% ipython --no-banner

In [1]: import numpy as np

In [2]: np.set_printoptions(precision=3, suppress=True, linewidth=160, floatmode="fixed")

In [3]: def tidy(a):
   ...:     return np.round(a, 3) + 0
   ...: 

In [4]: mat = np.load("layer5.npy")

In [5]: mat
Out[5]: 
array([[ -3.942,  -1.408,  -1.386],
       [  5.943,  -6.007,  -0.446],
       [-17.309,  -0.525,  -0.114],
       [  5.144,  -4.125,   0.511],
       [  4.299,  -2.281,   0.094],
       [-16.603,   1.278,  -2.012],
       [-28.394,  -1.243,   0.260],
       [-25.258, -12.797,  -0.751],
       [ 12.093,   4.938,   0.719],
       [-11.763,  -3.395,   0.665],
       [-10.044,  -3.931,   0.018],
       [ -2.509,  -2.572,   1.047],
       [ 40.090,   4.086,  -0.512],
       [ -2.506,   2.437,   0.176],
       [ -5.084,  -6.908,  -1.352],
       [-25.161,   0.556,   1.626],
       [-18.514,  -1.345,   0.140],
       [ -0.546,  -2.947,  -0.074],
       [  4.192,   1.023,  -1.745]])

In [6]: Xs = mat - mat.mean(axis=0)

In [7]: U, s, Vh = np.linalg.svd(Xs, full_matrices=False)

In [8]: np.abs(U[:, 0]).argmax()
Out[8]: np.int64(12)

In [9]: tidy(s ** 2 / (s ** 2).sum())
Out[9]: array([0.946, 0.051, 0.003])

In [10]: tidy((s ** 2).sum() ** 2 / (s ** 4).sum())
Out[10]: np.float64(1.115)

In [11]: tidy(s)
Out[11]: array([68.594, 15.952,  3.963])

In [12]: np.searchsorted(np.cumsum(s ** 2) / (s ** 2).sum(), 0.9) + 1
Out[12]: np.int64(1)

In [13]: W1 = np.array([[4, 5, -5, -8], [7, 1, 7, 0], [9, 0, -4, -5]])

In [14]: coef = np.array([-1, 2, 2, -1])

In [15]: act = np.maximum(mat @ W1 + coef, 0)

In [16]: np.linalg.matrix_rank(act)
Out[16]: np.int64(4)

In [17]: cent = np.array([[3, 2], [5, 2], [4, 2], [5, 4]])

In [18]: (act @ cent).round(6).argmax(axis=1)
Out[18]: array([0, 0, 0, 0, 0, 0, 0, 0, 0, 0, 0, 0, 0, 0, 0, 0, 0, 0, 0])

In [19]: Xs = mat - mat.mean(axis=0)

In [20]: evecs = np.linalg.svd(Xs)[2][:1]

In [21]: other = Xs - Xs @ evecs.T @ evecs

In [22]: np.linalg.norm(other, axis=1).round(6).argmax()
Out[22]: np.int64(7)

In [23]: K = np.array([[0, 1, 0], [1, 0, 0], [0, 0, 0]])

In [24]: hat = np.triu(np.array([[1, 0, -1], [2, -1, 2], [2, 2, -1]]), 1) + np.eye(3)

In [25]: other = hat @ K @ np.linalg.inv(hat)

In [26]: hat @ K - K @ hat
Out[26]: 
array([[ 0.000,  0.000, -2.000],
       [ 0.000,  0.000,  1.000],
       [ 0.000,  0.000,  0.000]])

In [27]: K.T @ K
Out[27]: 
array([[1, 0, 0],
       [0, 1, 0],
       [0, 0, 0]])

In [28]: tidy(np.linalg.pinv(K))
Out[28]: 
array([[0.000, 1.000, 0.000],
       [1.000, 0.000, 0.000],
       [0.000, 0.000, 0.000]])

In [29]: [round(float(np.linalg.det(K[:i, :i])), 2) + 0 for i in range(1, 4)]
Out[29]: [0.0, -1.0, 0.0]

In [30]: feats = np.loadtxt("a.csv", delimiter=",")

In [31]: feats
Out[31]: 
array([[ 0.000,  1.000,  3.000],
       [ 0.000,  1.000,  3.000],
       [ 3.000,  0.000, -2.000],
       [-2.000,  1.000, -2.000],
       [ 0.000,  2.000, -3.000]])

In [32]: other = np.c_[feats[:, :1] @ np.array([[3]]), np.array([3, -3, 2, 3, 0])]

In [33]: other
Out[33]: 
array([[ 0.000,  3.000],
       [ 0.000, -3.000],
       [ 9.000,  2.000],
       [-6.000,  3.000],
       [ 0.000,  0.000]])

In [34]: tidy(np.linalg.norm(other - feats @ np.linalg.lstsq(feats, other)[0], axis=0))
Out[34]: array([0.000, 5.223])

In [35]: x = np.array([1, 1])

In [36]: y = other @ x

In [37]: y
Out[37]: array([ 3.000, -3.000, 11.000, -3.000,  0.000])

In [38]: tidy(np.linalg.solve(other.T @ other, other.T @ y))
Out[38]: array([1.000, 1.000])

In [39]: tidy(np.linalg.lstsq(other, y)[0])
Out[39]: array([1.000, 1.000])

In [40]: rng = np.random.default_rng(94042)

In [41]: y = y + 0.05 * rng.normal(size=5)

In [42]: tidy(y)
Out[42]: array([ 3.010, -2.948, 11.037, -3.053, -0.001])

In [43]: coef, *_ = np.linalg.lstsq(other, y)

In [44]: [round(float(np.linalg.norm(np.linalg.solve(other.T @ other + lam * np.eye(2), other.T @ y))), 2) for lam in (0, 1, 10, 100)]
Out[44]: [1.41, 1.39, 1.19, 0.59]

In [45]: other = feats / np.linalg.norm(feats, axis=1, keepdims=True)

In [46]: C2 = other @ other.T

In [47]: tidy(np.linalg.norm(other, axis=1))
Out[47]: array([1.000, 1.000, 1.000, 1.000, 1.000])

In [48]: tidy(C2[4])
Out[48]: array([-0.614, -0.614,  0.462,  0.740,  1.000])

In [49]: np.argwhere(np.triu(np.abs(C2) > 0.95, 1))
Out[49]: array([[0, 1]])

In [50]: lab = rng.permutation(3)

In [51]: other = feats[:, lab] * rng.choice([-1, 1], 3)

In [52]: other
Out[52]: 
array([[ 0.000, -1.000,  3.000],
       [ 0.000, -1.000,  3.000],
       [ 3.000, -0.000, -2.000],
       [-2.000, -1.000, -2.000],
       [ 0.000, -2.000, -3.000]])

In [53]: U, _, Vh = np.linalg.svd(feats.T @ other)

In [54]: tidy(np.linalg.lstsq(feats, other)[0])
Out[54]: 
array([[ 1.000,  0.000,  0.000],
       [ 0.000, -1.000,  0.000],
       [ 0.000,  0.000,  1.000]])

In [55]: lab
Out[55]: array([0, 1, 2])

In [56]: F = np.array([[-43, 1, 0, 3], [2, 43, 2, 2], [3, 0, -17, -2], [3, -2, 3, -22]])

In [57]: tidy(np.linalg.norm(F) ** 2 / np.linalg.norm(F, 2) ** 2)
Out[57]: np.float64(2.374)

In [58]: np.linalg.norm(F, axis=1).argmax()
Out[58]: np.int64(1)

In [59]: tidy(np.linalg.norm(F, axis=0))
Out[59]: array([43.255, 43.058, 17.378, 22.383])

In [60]: tidy(np.linalg.norm(F[0] - F[3]))
Out[60]: np.float64(52.526)

In [61]: tidy(np.linalg.norm(F, axis=1))
Out[61]: array([43.116, 43.139, 17.378, 22.494])

In [62]: F[0] @ F[3]
Out[62]: np.int64(-197)

In [63]: ev, evecs = np.linalg.eig(F)

In [64]: tidy(np.sort(np.linalg.eigvals(F @ F)))
Out[64]: array([ 355.034,  389.281, 1845.886, 1882.799])

In [65]: tidy(F @ evecs[:, 0] - ev[0] * evecs[:, 0])
Out[65]: array([0.000, 0.000, 0.000, 0.000])

In [66]: other = np.array([[4, -3], [-3, 5]])

In [67]: cent = np.kron(other, F)

In [68]: cent
Out[68]: 
array([[-172,    4,    0,   12,  129,   -3,    0,   -9],
       [   8,  172,    8,    8,   -6, -129,   -6,   -6],
       [  12,    0,  -68,   -8,   -9,    0,   51,    6],
       [  12,   -8,   12,  -88,   -9,    6,   -9,   66],
       [ 129,   -3,    0,   -9, -215,    5,    0,   15],
       [  -6, -129,   -6,   -6,   10,  215,   10,   10],
       [  -9,    0,   51,    6,   15,    0,  -85,  -10],
       [  -9,    6,   -9,   66,   15,  -10,   15, -110]])

In [69]: tidy(np.linalg.norm(cent, 2)), tidy(np.linalg.norm(other, 2) * np.linalg.norm(F, 2))
Out[69]: (np.float64(329.322), np.float64(329.322))

In [70]: X = np.loadtxt("out15.csv", delimiter=",")

In [71]: tidy(X)
Out[71]: 
array([[ 1.000,  0.000,  0.000,  0.000,  0.000],
       [ 0.000,  0.309,  0.000,  0.000,  0.951],
       [ 0.000,  0.000,  1.000,  0.000,  0.000],
       [ 0.000,  0.000,  0.000,  1.000,  0.000],
       [ 0.000, -0.951,  0.000,  0.000,  0.309]])

In [72]: x = np.array([-1, -3, 0, 1, 1])

In [73]: tidy(np.linalg.det(X))
Out[73]: np.float64(1.0)

In [74]: tidy(X.T @ (X @ x))
Out[74]: array([-1.000, -3.000,  0.000,  1.000,  1.000])

In [75]: tidy(np.sort(np.abs(np.degrees(np.angle(np.linalg.eigvals(X))))))
Out[75]: array([ 0.000,  0.000,  0.000, 72.000, 72.000])

In [76]: 5 - np.linalg.matrix_rank(X - np.eye(5), tol=1e-8)
Out[76]: np.int64(3)

In [77]: tidy(np.linalg.norm(x)), tidy(np.linalg.norm(X @ x))
Out[77]: (np.float64(3.464), np.float64(3.464))
